>>> import numpy as np
>>> np.set_printoptions(precision=2, suppress=True, linewidth=160, sign=" ")
>>> A = np.load("case15.npy")
>>> A
array([[-16,   3,   3],
       [  0, -57,  -2],
       [  2,  -4, -64]])
>>> x = np.array([2, -2, -2])
>>> rhs = A @ x
>>> rhs
array([-44, 118, 140])
>>> np.round(np.linalg.solve(A, A[:, 1]), 2) + 0
array([ 0.,  1.,  0.])
>>> rng = np.random.default_rng(533599)
>>> idx = rng.permutation(3)
>>> out = A[:, idx] * rng.choice([-1, 1], 3)
>>> print(out)
[[  3  -3 -16]
 [-57   2   0]
 [ -4  64   2]]
>>> Uu, _, VT = np.linalg.svd(A.T @ out)
>>> np.round(np.linalg.lstsq(A, out)[0], 2) + 0
array([[ 0.,  0.,  1.],
       [ 1.,  0.,  0.],
       [ 0., -1.,  0.]])
>>> np.round(Uu @ VT, 2) + 0
array([[ 0.,  0.,  1.],
       [ 1.,  0.,  0.],
       [ 0., -1.,  0.]])
>>> out = np.array([[0]])
>>> cent = np.array([[1, 7, 3, 7, -7],
...     [-1, -6, -9, -9, -3],
...     [9, -8, 7, -9, 7],
...     [-9, 9, 4, 7, 5],
...     [2, -7, 3, 3, -1]])
>>> F = np.block([[out, np.array([[8, 3, 1, 6, 9]])], [np.zeros((5, 1)), cent]])
>>> print(F)
[[ 0.  8.  3.  1.  6.  9.]
 [ 0.  1.  7.  3.  7. -7.]
 [ 0. -1. -6. -9. -9. -3.]
 [ 0.  9. -8.  7. -9.  7.]
 [ 0. -9.  9.  4.  7.  5.]
 [ 0.  2. -7.  3.  3. -1.]]
>>> print([round(float(x), 2) for x in np.linalg.svd(F, compute_uv=False)[:3]])
[24.48, 18.73, 11.31]
>>> np.linalg.matrix_rank(F, rtol=0.1)
np.int64(5)
>>> Uu, sv, VT = np.linalg.svd(F)
>>> print(np.argmax(sv[:-1] / (sv[1:] + 1e-6)) + 1)
5
>>> out = Uu[:, :5] @ np.diag(sv[:5]) @ VT[:5]
>>> round(np.linalg.norm(F - out, 2), 2), sv[5]
(np.float64(0.0), np.float64(0.0))
>>> np.round(np.linalg.norm(F - out) / np.linalg.norm(F), 2)
np.float64(0.0)
>>> Uu, sv, VT = np.linalg.svd(F)
>>> vecs = VT[:(sv > 1e-8).sum()]
>>> x = F[5] + 5 * F[1] + rng.integers(2) * np.eye(6)[0]
>>> x
array([  0.,   7.,  28.,  18.,  38., -36.])
>>> print(np.round(vecs.T @ vecs, 2) + 0)
[[ 0.  0.  0.  0.  0.  0.]
 [ 0.  1.  0.  0.  0.  0.]
 [ 0.  0.  1.  0.  0.  0.]
 [ 0.  0.  0.  1.  0.  0.]
 [ 0.  0.  0.  0.  1.  0.]
 [ 0.  0.  0.  0.  0.  1.]]
>>> W0 = np.minimum.outer(np.arange(1, 7), np.arange(1, 7)) * 4
>>> W0
array([[  4,   4,   4,   4,   4,   4],
       [  4,   8,   8,   8,   8,   8],
       [  4,   8,  12,  12,  12,  12],
       [  4,   8,  12,  16,  16,  16],
       [  4,   8,  12,  16,  20,  20],
       [  4,   8,  12,  16,  20,  24]])
>>> # symmetric, so the eigenvalues are real
>>> vals, vecs = np.linalg.eigh(W0)
>>> np.round(vecs.T @ W0 @ vecs, 2) + 0
array([[  1.06,   0.  ,   0.  ,   0.  ,   0.  ,   0.  ],
       [  0.  ,   1.28,   0.  ,   0.  ,   0.  ,   0.  ],
       [  0.  ,   0.  ,   1.78,   0.  ,   0.  ,   0.  ],
       [  0.  ,   0.  ,   0.  ,   3.1 ,   0.  ,   0.  ],
       [  0.  ,   0.  ,   0.  ,   0.  ,   7.95,   0.  ],
       [  0.  ,   0.  ,   0.  ,   0.  ,   0.  ,  68.83]])
>>> np.linalg.eigvalsh(W0 @ W0)
array([    1.13,     1.63,     3.19,     9.6 ,    63.24,  4737.21])
>>> np.abs(vecs[:, -1])
array([ 0.13,  0.26,  0.37,  0.46,  0.52,  0.55])
>>> np.abs(vecs[:, -1]).round(6).argmax()
np.int64(5)
>>> x = np.ones(6)
>>> for _ in range(4):
...     x = W0 @ x
...     x /= np.linalg.norm(x)
...     print(round(x @ W0 @ x, 2))
... 
68.74
68.83
68.83
68.83
>>> print(x)
[ 0.13  0.26  0.37  0.46  0.52  0.55]
>>> out = np.array([[3, 0, -3],
...     [0, 0, -2],
...     [3, 1, 3],
...     [0, 0, -3],
...     [-3, 3, 2],
...     [-1, 2, -2]])
>>> out.T @ W0.T
array([[  8,   4,   0, -16, -32, -36],
       [ 24,  48,  72,  92, 112, 120],
       [-20, -28, -28, -40, -40, -48]])
>>> print(np.linalg.matrix_rank(W0 @ out))
3
>>> print(np.einsum("ij->j", W0))
[ 24  44  60  72  80  84]
>>> idx = rng.permutation(6)
>>> idx
array([ 3,  1,  2,  4,  5,  0])
>>> out = W0[idx][:, idx]
>>> np.allclose(out, W0)
False
>>> print(np.diag(out))
[ 16   8  12  20  24   4]
>>> out
array([[ 16,   8,  12,  16,  16,   4],
       [  8,   8,   8,   8,   8,   4],
       [ 12,   8,  12,  12,  12,   4],
       [ 16,   8,  12,  20,  20,   4],
       [ 16,   8,  12,  20,  24,   4],
       [  4,   4,   4,   4,   4,   4]])
>>> def softmax(z):
...     e = np.exp(z - z.max(axis=-1, keepdims=True))
...     return e / e.sum(axis=-1, keepdims=True)
... 
>>> print(np.round(softmax(10 * out[4]), 2) + 0)
[ 0.  0.  0.  0.  1.  0.]
>>> print(np.round(softmax(out[4]), 2) + 0)
[ 0.    0.    0.    0.02  0.98  0.  ]
>>> scores = out @ out.T / np.sqrt(6)
>>> softmax(scores)[4] @ out
array([ 16.,   8.,  12.,  20.,  24.,   4.])
>>> np.round(softmax(scores + np.triu(np.full(scores.shape, -np.inf), 1)), 2) + 0
array([[ 1.,  0.,  0.,  0.,  0.,  0.],
       [ 1.,  0.,  0.,  0.,  0.,  0.],
       [ 1.,  0.,  0.,  0.,  0.,  0.],
       [ 0.,  0.,  0.,  1.,  0.,  0.],
       [ 0.,  0.,  0.,  0.,  1.,  0.],
       [ 0.,  0.,  0.,  0.,  1.,  0.]])
>>> K = np.load("data.npy")
>>> K
array([[-1.27,  0.52, -1.3 ,  0.53, -1.18],
       [ 2.35,  0.07, -4.31, -1.86, -1.83],
       [ 2.23, -1.78, -0.58, -2.11, -2.02],
       [ 1.09,  1.19,  5.68,  1.75,  0.04],
       [-1.12,  0.04, -0.65, -1.06, -0.09],
       [ 3.06, -0.97,  2.81,  1.47,  0.3 ],
       [-0.29, -0.98,  2.74,  2.1 ,  0.37],
       [-0.73,  1.29, -2.6 ,  0.18, -0.47],
       [ 2.37,  2.93,  0.67, -0.16, -1.44],
       [ 0.16, -2.17, -1.27, -1.49,  0.12],
       [-0.64, -1.22, -0.28,  0.19, -0.58],
       [ 1.33, -2.67,  1.45,  1.2 , -0.33],
       [-1.5 , -3.7 , -5.48, -4.01, -0.3 ],
       [ 0.78,  3.05,  1.85,  1.27, -0.74],
       [-1.28, -3.18, -6.41, -3.85, -0.2 ],
       [ 2.94, -0.6 ,  0.82,  0.16, -0.69],
       [-1.39,  0.59,  0.62,  0.87,  1.3 ],
       [-1.74,  3.96, -0.22,  1.06,  0.12],
       [-3.29,  0.16, -2.38, -1.21, -0.42]])
>>> out = K + rng.integers(-2, 3, (19, 3)) @ rng.integers(-2, 3, (3, 5))
>>> out
array([[ -5.27,  -1.48,  -0.3 ,   0.53,  -0.18],
       [ -5.65,  -1.93,  -2.31,   0.14,   2.17],
       [ -7.77,  -3.78,   6.42,   3.89,   4.98],
       [ -4.91,  -0.81,   8.68,   3.75,   3.04],
       [ -1.12,  -0.96,   2.35,  -0.06,  -0.09],
       [ -2.94,   0.03,   2.81,   4.47,   5.3 ],
       [-12.29,  -2.98,   8.74,   8.1 ,   8.37],
       [ -4.73,   0.29,  -1.6 ,   1.18,   1.53],
       [  4.37,   2.93,  -4.33,  -4.16,  -4.44],
       [  2.16,  -4.17,  -0.27,  -3.49,  -2.88],
       [ -4.64,  -1.22,   0.72,   2.19,   2.42],
       [  5.33,  -3.67,   3.45,   0.2 ,  -3.33],
       [ -5.5 ,  -5.7 ,  -4.48,  -4.01,   0.7 ],
       [ -1.22,   4.05,   0.85,   2.27,   1.26],
       [  0.72,  -3.18,  -5.41,  -3.85,  -1.2 ],
       [  4.94,  -1.6 ,   4.82,   1.16,  -1.69],
       [  0.61,   0.59,  -4.38,  -3.13,  -1.7 ],
       [ -1.74,   3.96,   5.78,   5.06,   2.12],
       [ -5.29,   1.16,  -6.38,  -2.21,   0.58]])
>>> print(np.abs(out - K).sum(axis=1))
[  8.  18.  32.  16.   5.  15.  34.   9.  14.  10.  10.  11.   8.   7.   4.   9.  14.  12.   9.]
>>> out - K
array([[ -4.,  -2.,   1.,   0.,   1.],
       [ -8.,  -2.,   2.,   2.,   4.],
       [-10.,  -2.,   7.,   6.,   7.],
       [ -6.,  -2.,   3.,   2.,   3.],
       [  0.,  -1.,   3.,   1.,   0.],
       [ -6.,   1.,   0.,   3.,   5.],
       [-12.,  -2.,   6.,   6.,   8.],
       [ -4.,  -1.,   1.,   1.,   2.],
       [  2.,   0.,  -5.,  -4.,  -3.],
       [  2.,  -2.,   1.,  -2.,  -3.],
       [ -4.,   0.,   1.,   2.,   3.],
       [  4.,  -1.,   2.,  -1.,  -3.],
       [ -4.,  -2.,   1.,   0.,   1.],
       [ -2.,   1.,  -1.,   1.,   2.],
       [  2.,   0.,   1.,   0.,  -1.],
       [  2.,  -1.,   4.,   1.,  -1.],
       [  2.,   0.,  -5.,  -4.,  -3.],
       [  0.,   0.,   6.,   4.,   2.],
       [ -2.,   1.,  -4.,  -1.,   1.]])
